>>> import numpy as np
>>> np.set_printoptions(precision=1, suppress=True, linewidth=100)
>>> rd = lambda a: np.round(a, 1) + 0
>>> E = np.array([[2.3, 1.0, 1.0, 3.0, 0.0],
...     [3.0, 0.3, 3.0, 1.0, 2.0],
...     [3.0, 3.0, 3.3, 1.0, 1.0],
...     [1.0, 1.0, 1.0, 1.3, 0.0],
...     [2.0, 1.0, 1.0, 3.0, 0.3]])
>>> print((E + E.T) / 2)
[[2.3 2.  2.  2.  1. ]
 [2.  0.3 3.  1.  1.5]
 [2.  3.  3.3 1.  1. ]
 [2.  1.  1.  1.3 1.5]
 [1.  1.5 1.  1.5 0.3]]
>>> print(np.allclose(E @ E.T, E.T @ E))
False
>>> print(rd(np.abs(np.linalg.eigvals(E)).max()))
7.9
>>> x0 = np.array([2, 3, -1, -2, -1])
>>> target = E @ x0
>>> print(rd(target))
[ 0.6 -0.1  8.7  1.4 -0.3]
>>> print(rd(np.linalg.solve(E, target + E[:, 2])))
[ 2.  3.  0. -2. -1.]
>>> print(rd(np.linalg.solve(E, -1 * target)))
[-2. -3.  1.  2.  1.]
>>> print(rd(np.linalg.solve(E.T, E[1])))
[0. 1. 0. 0. 0.]
>>> print(rd(np.linalg.solve(E, E[:, 4])))
[0. 0. 0. 0. 1.]
>>> U, s, VT = np.linalg.svd(E, full_matrices=False)
>>> print(rd(U.T @ U))
[[1. 0. 0. 0. 0.]
 [0. 1. 0. 0. 0.]
 [0. 0. 1. 0. 0.]
 [0. 0. 0. 1. 0.]
 [0. 0. 0. 0. 1.]]
>>> print(rd(np.cumsum(s ** 2) / np.sum(s ** 2)))
[0.8 1.  1.  1.  1. ]
>>> print(np.allclose(U * s @ VT, E))
True
>>> print(rd(s))
[8.7 3.2 2.  0.3 0.2]
>>> print(rd(np.sqrt((s ** 2).sum())), rd(np.linalg.norm(E)))
9.5 9.5
>>> print((s > 1e-8).sum())
5
>>> print(U.shape, s.shape, VT.shape)
(5, 5) (5,) (5, 5)
>>> data = np.load("m.npy")
>>> print(data)
[[ 0.  0. -3.  0.]
 [ 0.  0.  0.  0.]
 [ 0.  0.  3.  0.]
 [ 0.  0. -3.  0.]]
>>> U, s, VT = np.linalg.svd(data)
>>> print(rd(s))
[5.2 0.  0.  0. ]
>>> Y = U[:, :1] @ np.diag(s[:1]) @ VT[:1]
>>> print(rd(np.abs(data - Y).max()))
0.0
>>> print(rd(np.abs(np.linalg.eigvals(data)).max()))
3.0
>>> print((data - data.T) / 2)
[[ 0.   0.  -1.5  0. ]
 [ 0.   0.   0.   0. ]
 [ 1.5  0.   0.   1.5]
 [ 0.   0.  -1.5  0. ]]
>>> print((data + data.T) / 2)
[[ 0.   0.  -1.5  0. ]
 [ 0.   0.   0.   0. ]
 [-1.5  0.   3.  -1.5]
 [ 0.   0.  -1.5  0. ]]
>>> print(np.trace(data))
3.0
>>> print(np.allclose(data, data.T))
False
>>> print(rd(np.sort(np.abs(np.linalg.eigvals(data)))))
[0. 0. 0. 3.]
>>> print(np.allclose(data @ data.T, data.T @ data))
False
>>> print(np.linalg.lstsq(data[:-1].T, data[-1])[2])
1
>>> print(np.unique(data.round(6), axis=0).shape)
(3, 4)
>>> print(rd(data @ np.linalg.pinv(data) @ data))
[[ 0.  0. -3.  0.]
 [ 0.  0.  0.  0.]
 [ 0.  0.  3.  0.]
 [ 0.  0. -3.  0.]]
>>> M = np.loadtxt("w.csv", delimiter=",")
>>> print(M)
[[ 2.  3.  4.  5.  6.  7.  8.  9. 10.]
 [11. 12. 13. 14. 15. 16. 17. 18. 19.]
 [20. 21. 22. 23. 24. 25. 26. 27. 28.]
 [29. 30. 31. 32. 33. 34. 35. 36. 37.]
 [38. 39. 40. 41. 42. 43. 44. 45. 46.]
 [47. 48. 49. 50. 51. 52. 53. 54. 55.]
 [56. 57. 58. 59. 60. 61. 62. 63. 64.]]
>>> x0 = np.array([-2, 0, -3, 0, -2, 0, 1, -1, 1])
>>> print(M @ np.eye(9)[4])
[ 6. 15. 24. 33. 42. 51. 60.]
>>> print((M * x0).sum(axis=1))
[ -19.  -73. -127. -181. -235. -289. -343.]
>>> print(M @ (2 * x0))
[ -38. -146. -254. -362. -470. -578. -686.]
>>> print(M @ np.ones(9))
[ 54. 135. 216. 297. 378. 459. 540.]
>>> Y = M / np.sqrt((M ** 2).mean(axis=1, keepdims=True))
>>> print(rd(np.linalg.norm(Y, axis=1)))
[3. 3. 3. 3. 3. 3. 3.]
>>> f, v = M[6], M[1]
>>> print(f @ v)
8160.0
>>> print(f @ f)
32460.0
>>> pr = (f @ v) / (f @ f) * f
>>> print(rd(np.linalg.norm(f + v) ** 2 + np.linalg.norm(f - v) ** 2))
69090.0
>>> print(rd((v - pr) @ f))
0.0
>>> print(rd(pr))
[14.1 14.3 14.6 14.8 15.1 15.3 15.6 15.8 16.1]
>>> mat = np.load("x.npy")
>>> print(mat)
[[12 11 10 15  8  7 16 13 12  7]
 [11  8  7 10  8 18  9  5  6 11]
 [10  7  8  2 11  9 15  6  2 10]
 [15 10  2  0  6  9 14 13 12  5]
 [ 8  8 11  6 14  8  8  7 13 14]
 [ 7 18  9  9  8 14 12  2  5 12]
 [16  9 15 14  8 12 10  5  6  8]
 [13  5  6 13  7  2  5  8 12  7]
 [12  6  2 12 13  5  6 12  6 10]
 [ 7 11 10  5 14 12  8  7 10  8]]
>>> x0 = np.array([-2, -1, -3, 2, 2, -2, -3, -2, -1, 0])
>>> h = np.maximum(mat @ x0, 0)
>>> print(mat.T @ h)
[0 0 0 0 0 0 0 0 0 0]
>>> print(np.maximum(mat @ x0, 0) - np.maximum(-mat @ x0, 0))
[-119  -94 -102 -132  -84  -98 -112  -56  -44  -89]
>>> print(h)
[0 0 0 0 0 0 0 0 0 0]
>>> print(np.flatnonzero(h > 1e-9))
[]
>>> print(np.tanh(mat @ x0))
[-1. -1. -1. -1. -1. -1. -1. -1. -1. -1.]
>>> G = M.T @ M
>>> print((M @ M.T).shape)
(7, 7)
>>> print(G)
[[ 8155.  8358.  8561.  8764.  8967.  9170.  9373.  9576.  9779.]
 [ 8358.  8568.  8778.  8988.  9198.  9408.  9618.  9828. 10038.]
 [ 8561.  8778.  8995.  9212.  9429.  9646.  9863. 10080. 10297.]
 [ 8764.  8988.  9212.  9436.  9660.  9884. 10108. 10332. 10556.]
 [ 8967.  9198.  9429.  9660.  9891. 10122. 10353. 10584. 10815.]
 [ 9170.  9408.  9646.  9884. 10122. 10360. 10598. 10836. 11074.]
 [ 9373.  9618.  9863. 10108. 10353. 10598. 10843. 11088. 11333.]
 [ 9576.  9828. 10080. 10332. 10584. 10836. 11088. 11340. 11592.]
 [ 9779. 10038. 10297. 10556. 10815. 11074. 11333. 11592. 11851.]]
>>> def softmax(z):
...     e = np.exp(z - z.max(axis=-1, keepdims=True))
...     return e / e.sum(axis=-1, keepdims=True)
... 
>>> print(softmax(G).sum(axis=1))
[1. 1. 1. 1. 1. 1. 1. 1. 1.]
>>> print(softmax(10 * G[7]))
[0. 0. 0. 0. 0. 0. 0. 0. 1.]
>>> print(rd(softmax(G[7])))
[0. 0. 0. 0. 0. 0. 0. 0. 1.]
>>> S = G @ G.T / np.sqrt(9)
>>> print(softmax(S))
[[0. 0. 0. 0. 0. 0. 0. 0. 1.]
 [0. 0. 0. 0. 0. 0. 0. 0. 1.]
 [0. 0. 0. 0. 0. 0. 0. 0. 1.]
 [0. 0. 0. 0. 0. 0. 0. 0. 1.]
 [0. 0. 0. 0. 0. 0. 0. 0. 1.]
 [0. 0. 0. 0. 0. 0. 0. 0. 1.]
 [0. 0. 0. 0. 0. 0. 0. 0. 1.]
 [0. 0. 0. 0. 0. 0. 0. 0. 1.]
 [0. 0. 0. 0. 0. 0. 0. 0. 1.]]
